$ python -q
>>> import numpy as np
>>> np.set_printoptions(precision=3, suppress=True, linewidth=120)
>>> K = np.load("arr.npy")
>>> print(K)
[[2 8 0 0 0 0]
 [8 5 0 0 0 0]
 [2 9 0 0 0 0]
 [0 0 2 8 0 0]
 [0 0 8 5 0 0]
 [0 0 2 9 0 0]
 [0 0 0 0 2 8]
 [0 0 0 0 8 5]
 [0 0 0 0 2 9]]
>>> x0 = np.array([5, -5, 1, -1, 0, 3])
>>> rhs = K @ x0
>>> b, lr = np.zeros(6), 1 / np.linalg.norm(K, 2) ** 2
>>> for i in range(25):
...     b -= lr * K.T @ (K @ b - rhs)
...     if i % 5 == 0: print(i, round(np.linalg.norm(K @ b - rhs), 3))
... 
0 33.877
5 14.703
10 6.382
15 2.77
20 1.202
>>> print(b)
[ 4.908 -4.951  0.982 -0.99   0.019  2.99 ]
>>> print(round(float(np.linalg.cond(K)), 3))
2.55
>>> Q, R = np.linalg.qr(K)
>>> print(Q.round(3) + 0)
[[-0.236  0.613  0.     0.     0.     0.   ]
 [-0.943 -0.332  0.     0.     0.     0.   ]
 [-0.236  0.716  0.     0.     0.     0.   ]
 [ 0.     0.    -0.236 -0.613  0.     0.   ]
 [ 0.     0.    -0.943  0.332  0.     0.   ]
 [ 0.     0.    -0.236 -0.716  0.     0.   ]
 [ 0.     0.     0.     0.    -0.236 -0.613]
 [ 0.     0.     0.     0.    -0.943  0.332]
 [ 0.     0.     0.     0.    -0.236 -0.716]]
>>> print(R)
[[-8.485 -8.721  0.     0.     0.     0.   ]
 [ 0.     9.692  0.     0.     0.     0.   ]
 [ 0.     0.    -8.485 -8.721  0.     0.   ]
 [ 0.     0.     0.    -9.692  0.     0.   ]
 [ 0.     0.     0.     0.    -8.485 -8.721]
 [ 0.     0.     0.     0.     0.    -9.692]]
>>> print(np.round(Q @ R, 3) + 0)
[[2. 8. 0. 0. 0. 0.]
 [8. 5. 0. 0. 0. 0.]
 [2. 9. 0. 0. 0. 0.]
 [0. 0. 2. 8. 0. 0.]
 [0. 0. 8. 5. 0. 0.]
 [0. 0. 2. 9. 0. 0.]
 [0. 0. 0. 0. 2. 8.]
 [0. 0. 0. 0. 8. 5.]
 [0. 0. 0. 0. 2. 9.]]
>>> hat = K @ np.linalg.solve(K.T @ K, K.T)
>>> print(hat @ K[:, 5])
[0. 0. 0. 0. 0. 0. 8. 5. 9.]
>>> print(np.trace(hat))
6.0
>>> print(np.allclose(hat @ hat, hat))
True
>>> A = np.array([[12, -1, -2, -1, 2],
...     [-1, -1, 2, -2, -1],
...     [-1, 2, -1, 2, -1],
...     [-1, -1, 0, 12, 1],
...     [0, 2, -1, -1, 5]])
>>> print(round(np.abs(np.linalg.eigvals(A)).max(), 3))
13.269
>>> print(np.linalg.matrix_power(A, 2))
[[148 -10 -26 -28  36]
 [-11   6  -1 -16 -10]
 [-15  -7   8  20  -6]
 [-23  -8  -1 146  16]
 [  0   7   0 -23  23]]
>>> A.inv()
Traceback (most recent call last):
  File "<python-input-21>", line 1, in <module>
    A.inv()
    ^^^^^
AttributeError: 'numpy.ndarray' object has no attribute 'inv'
>>> print(np.round(np.linalg.det(A.T), 3))
-2012.0
>>> print(np.linalg.eigvals(A))
[13.269 10.806 -3.161  0.847  5.238]
>>> X = np.load("dump.npy")
>>> print(X)
[[-8 -5  4 -9]
 [ 4  2  7  6]
 [-9 -8  5 -3]
 [ 8 -9 -9  4]]
>>> x0 = np.array([3, 3, 0, 0])
>>> rhs = X @ x0
>>> print(rhs)
[-39  18 -51  -3]
>>> print(np.round(np.linalg.solve(X, rhs + X[:, 3]), 3) + 0)
[3. 3. 0. 1.]
>>> print(np.round(np.linalg.solve(X, rhs), 3) + 0)
[3. 3. 0. 0.]
>>> print(np.round(np.linalg.solve(X, -2 * rhs), 3) + 0)
[-6. -6.  0.  0.]
>>> rng = np.random.default_rng(207559)
>>> out = X + rng.integers(-2, 3, (4, 3)) @ rng.integers(-2, 3, (3, 4))
>>> print(out)
[[ -3  -4   3 -10]
 [  2  -8   5   4]
 [ -5   0   6  -2]
 [ 14  -7 -11   5]]
>>> print(np.linalg.matrix_rank(out - X, tol=1e-8))
3
>>> x0 = np.array([1, 2, 0, 1])
>>> rhs = X @ x0
>>> b, lr = np.zeros(4), 1 / np.linalg.norm(X, 2) ** 2
>>> for i in range(60):
...     b -= lr * X.T @ (X @ b - rhs)
...     if i % 10 == 0: print(i, round(np.linalg.norm(X @ b - rhs), 3))
... 
0 13.419
10 0.532
20 0.3
30 0.237
40 0.189
50 0.151
>>> print(b)
[1.027 1.996 0.014 0.974]
>>> print(round(float(np.linalg.cond(X)), 3))
6.698
>>> x0 = np.array([2, 2, 2, 1])
>>> print(X @ np.ones(4))
[-18.  19. -15.  -6.]
>>> print(X @ x0)
[-27  32 -27 -16]
>>> print(round(float(np.linalg.det(X.T)), 3))
7943.0
>>> print(np.linalg.eigvals(X))
[ 3.213 +7.774j  3.213 -7.774j -1.713+10.456j -1.713-10.456j]
>>> print(np.einsum("ii->", X))
3
>>> data = np.load("layer6.npy")
>>> print(data)
[[-4 -1  0 -4  1  2  5  4  1  2  2  4  3  0]
 [ 3 -3  5 -5 -3 -2  3  3  1  2  5 -1 -2  0]
 [ 1 -4  3  1  5  5 -4  3 -5  3 -2  0 -3  5]
 [ 5  5  0 -5 -3  2  1  4  3 -2 -2 -3  1 -2]]
>>> x0 = np.array([-2, 1, 1, 1, 2, 2, -1, 0, -1, 1, -1, 1, 2, -2])
>>> print((data * x0).sum(axis=1))
[ 13 -31  16 -13]
>>> x0 @ data
Traceback (most recent call last):
  File "<python-input-52>", line 1, in <module>
    x0 @ data
    ~~~^~~~~~
ValueError: matmul: Input operand 1 has a mismatch in its core dimension 0, with gufunc signature (n?,k),(k,m?)->(n?,m?) (size 4 is different from 14)
>>> print(np.einsum("ij,j->i", data, x0))
[ 13 -31  16 -13]
>>> print((data @ x0).argmax())
2
>>> blk = np.stack([data, -3 * data, data[::-1]])
>>> print(np.linalg.matrix_rank(blk.reshape(3, -1)))
2
>>> print(np.linalg.matrix_rank(blk))
[4 4 4]
>>> def softmax(z):
...     e = np.exp(z - z.max(axis=-1, keepdims=True))
...     return e / e.sum(axis=-1, keepdims=True)
... 
>>> print(softmax(data).sum(axis=1))
[1. 1. 1. 1.]
>>> print(np.round(softmax(10 * data[2]), 3) + 0)
[0.    0.    0.    0.    0.333 0.333 0.    0.    0.    0.    0.    0.    0.    0.333]
>>> att = data @ data.T / np.sqrt(14)
>>> print(softmax(att).round(6).argmax(axis=1))
[0 1 2 3]
>>> out = data + rng.integers(-2, 3, (4, 3)) @ rng.integers(-2, 3, (3, 14))
>>> print(out)
[[-8  1  0 -5  1  3  8  8  0  3  5  7  3 -1]
 [ 1 -2  9 -4 -5 -1  6  3  0  2  6  1 -1 -3]
 [ 1 -2  7  5  1  5  0 -1 -5  5 -4  0 -3  3]
 [-3  8 -2 -9 -1  4  5 14  1 -1  5  3  1 -3]]
>>> print(np.abs(out - data).sum(axis=1))
[24 22 28 52]
>>> f = np.array([4, 0, -5])
>>> print(np.polyval(f, data[2]))
[-1 59 31 -1 95 95 59 31 95 31 11 -5 31 95]
>>> M = (rng.random((6, 6)) < 0.3) + np.eye(6)
>>> M /= M.sum(axis=1, keepdims=True)
>>> print(M)
[[0.333 0.333 0.    0.    0.333 0.   ]
 [0.25  0.25  0.25  0.25  0.    0.   ]
 [0.    0.    1.    0.    0.    0.   ]
 [0.333 0.    0.    0.333 0.    0.333]
 [0.    0.2   0.2   0.    0.4   0.2  ]
 [0.    0.    0.    0.    0.333 0.667]]
>>> out = A / np.sqrt((A ** 2).mean(axis=1, keepdims=True))
>>> print(out[3])
[-0.184 -0.184  0.     2.213  0.184]
>>> print(np.linalg.norm(out, axis=1))
[2.236 2.236 2.236 2.236 2.236]
>>> print(np.linalg.matrix_rank(A - A.mean(axis=1, keepdims=True)))
4
>>> Q, evecs = np.linalg.qr(X[:, :2])[0], np.linalg.qr(X[:, 2:])[0]
>>> sig = np.linalg.svd(Q.T @ evecs, compute_uv=False)
>>> print(round(float(np.linalg.norm(Q @ Q.T - evecs @ evecs.T, 2)), 3))
0.917
>>> print(sig)
[0.953 0.398]
>>> out = np.linalg.inv(M)
>>> print(out.round(3) + 0)
[[ 3.  -2.   1.   1.5 -2.5  0. ]
 [ 0.   6.  -1.  -4.5 -2.5  3. ]
 [ 0.   0.   1.   0.   0.   0. ]
 [-3.   0.  -1.   3.   5.  -3. ]
 [ 0.  -4.   0.   3.   5.  -3. ]
 [ 0.   2.   0.  -1.5 -2.5  3. ]]
>>> print(np.round(M @ out, 3) + 0)
[[1. 0. 0. 0. 0. 0.]
 [0. 1. 0. 0. 0. 0.]
 [0. 0. 1. 0. 0. 0.]
 [0. 0. 0. 1. 0. 0.]
 [0. 0. 0. 0. 1. 0.]
 [0. 0. 0. 0. 0. 1.]]
>>> print(round(np.linalg.slogdet(M)[0], 3))
1.0
>>> print((np.abs(out) > 1e-9).astype(int))
[[1 1 1 1 1 0]
 [0 1 1 1 1 1]
 [0 0 1 0 0 0]
 [1 0 1 1 1 1]
 [0 1 0 1 1 1]
 [0 1 0 1 1 1]]
>>> idx = rng.permutation(6)
>>> out = M[:, idx] * rng.choice([-1, 1], 6)
>>> print(out)
[[-0.333  0.333  0.    -0.     0.     0.333]
 [-0.25   0.     0.25  -0.     0.25   0.25 ]
 [-0.     0.     0.    -0.     1.     0.   ]
 [-0.     0.     0.333 -0.333  0.     0.333]
 [-0.2    0.4    0.    -0.2    0.2    0.   ]
 [-0.     0.333  0.    -0.667  0.     0.   ]]
>>> left, _, vt = np.linalg.svd(M.T @ out)
>>> print(idx)
[1 4 3 5 2 0]
>>> print(np.count_nonzero(M))
17
>>> print(np.abs(M).max())
1.0
>>> print(np.linalg.svd(M, compute_uv=False))
[1.088 0.93  0.629 0.529 0.145 0.076]
>>> print(np.unravel_index(np.abs(M).argmax(), M.shape))
(np.int64(2), np.int64(2))
>>> print(M.shape)
(6, 6)
>>> print(M.mean(axis=0))
[0.153 0.131 0.242 0.097 0.178 0.2  ]
>>> m1 = np.load("x.npy")
>>> print(m1)
[[-3 -2 -1  0  1  0  1 -3 -2  0]
 [-3 -2 -3  0 -2  1 -1 -3  0 -3]
 [ 2 -2  2  1 -3  3 -1  2  2  0]
 [ 2 -2  0  3 -3 -2 -3 -3  0  0]
 [-1 -3 -2 -1 -1 -3 -1 -2 -2  1]
 [ 0  1 -2  2  3  0  0 -2  1  2]
 [-3  2  2  0  2 -3  1  2 -3 -1]
 [-1 -1  0 -1 -2  0 -1 -3 -1 -1]
 [ 2  1 -1 -1 -1  2  0  1  2 -3]
 [ 3  2 -1  0 -2  1 -3 -1  1 -3]]
>>> x0 = np.array([-4, -5, 2, 0, -2, 4, 1, -1, 5, 4])
>>> rhs = m1 @ x0
>>> print(rhs)
[ 12  14  31   0   0   0 -30   6  -8 -25]
>>> print(np.round(np.linalg.solve(m1, 3 * rhs), 3) + 0)
[-12. -15.   6.   0.  -6.  12.   3.  -3.  15.  12.]
>>> print(np.round(np.linalg.solve(m1, rhs), 3) + 0)
[-4. -5.  2.  0. -2.  4.  1. -1.  5.  4.]
>>> arr = np.load("w.npy")
>>> print(arr)
[[ 0 -6  4  1 -2  0 -2]
 [ 6  0 -6  0 -3  0 -1]
 [-4  6  0 -3  1  2  6]
 [-1  0  3  0  0  1 -3]
 [ 2  3 -1  0  0  1 -3]
 [ 0  0 -2 -1 -1  0  1]
 [ 2  1 -6  3  3 -1  0]]
>>> rank = np.linalg.matrix_rank(arr)
>>> print(rank)
6
>>> null = np.linalg.svd(arr)[2][rank:].T
>>> print(null.shape)
(7, 1)
>>> print(np.round(arr @ null, 3) + 0)
[[0.]
 [0.]
 [0.]
 [0.]
 [0.]
 [0.]
 [0.]]
>>> print([int(np.linalg.matrix_rank(arr[:, :j + 1])) for j in range(7)])
[1, 2, 3, 4, 5, 5, 6]
>>> print([int(np.linalg.matrix_rank(arr[:i])) for i in range(1, len(arr) + 1)])
[1, 2, 3, 4, 5, 5, 6]
>>> left, sig, vt = np.linalg.svd(arr)
>>> print(np.argmax(sig[:-1] / (sig[1:] + 1e-6)) + 1)
6
>>> print(sig.round(3) + 0)
[12.092 12.092  5.52   5.52   1.143  1.143  0.   ]
>>> out = left[:, :6] @ np.diag(sig[:6]) @ vt[:6]
>>> print(out.round(3) + 0)
[[ 0. -6.  4.  1. -2.  0. -2.]
 [ 6.  0. -6.  0. -3.  0. -1.]
 [-4.  6.  0. -3.  1.  2.  6.]
 [-1.  0.  3.  0.  0.  1. -3.]
 [ 2.  3. -1.  0.  0.  1. -3.]
 [ 0.  0. -2. -1. -1.  0.  1.]
 [ 2.  1. -6.  3.  3. -1.  0.]]
>>> print(round(float(np.linalg.norm(arr - out) / np.linalg.norm(arr)), 3))
0.0
>>> print(np.linalg.matrix_rank(out))
6
>>> print(round(np.linalg.norm(arr - out, 2), 3), np.round(sig[6], 3))
0.0 0.0
>>> print(np.linalg.matrix_rank(arr, rtol=0.05))
6
>>> print(round(float(np.abs(arr - out).max()), 3))
0.0
>>> print(np.linalg.matrix_rank(arr, rtol=0.1))
4
>>> print(np.linalg.cond(arr) > 100)
True
>>> print(round(float(np.linalg.norm(arr, 2) / np.linalg.norm(arr)), 3))
0.641
>>> idx = rng.permutation(7)
>>> print(idx)
[3 6 0 4 2 5 1]
>>> out = arr[idx][:, idx]
>>> print(np.round(np.sort(np.abs(np.linalg.eigvals(out))), 3) + 0)
[ 0.     1.143  1.143  5.52   5.52  12.092 12.092]
>>> print(np.diag(out))
[0 0 0 0 0 0 0]
>>> E = np.loadtxt("mat.csv", delimiter=",")
>>> print(E)
[[-1.  3.  0.  8.  5.  3. -1.  6.  9. -1.  5.  3.  5.]
 [ 4.  8.  5. 13. 10.  8.  4. 11. 14.  4. 10.  8. 10.]
 [ 0.  4.  1.  9.  6.  4.  0.  7. 10.  0.  6.  4.  6.]
 [-1.  3.  0.  8.  5.  3. -1.  6.  9. -1.  5.  3.  5.]
 [ 4.  8.  5. 13. 10.  8.  4. 11. 14.  4. 10.  8. 10.]
 [-2.  2. -1.  7.  4.  2. -2.  5.  8. -2.  4.  2.  4.]
 [ 4.  8.  5. 13. 10.  8.  4. 11. 14.  4. 10.  8. 10.]]
>>> rank = np.linalg.matrix_rank(E)
>>> print(rank)
2
>>> null = np.linalg.svd(E)[2][rank:].T
>>> print([int(np.linalg.matrix_rank(E[:, :j + 1])) for j in range(13)])
[1, 2, 2, 2, 2, 2, 2, 2, 2, 2, 2, 2, 2]
>>> print([int(np.linalg.matrix_rank(np.delete(E, i, axis=0))) for i in range(7)])
[2, 2, 2, 2, 2, 2, 2]
>>> print(np.allclose(E @ null, 0))
True
>>> print(null.shape)
(13, 11)
>>> print([int(np.linalg.matrix_rank(E[:i])) for i in range(1, len(E) + 1)])
[1, 2, 2, 2, 2, 2, 2]
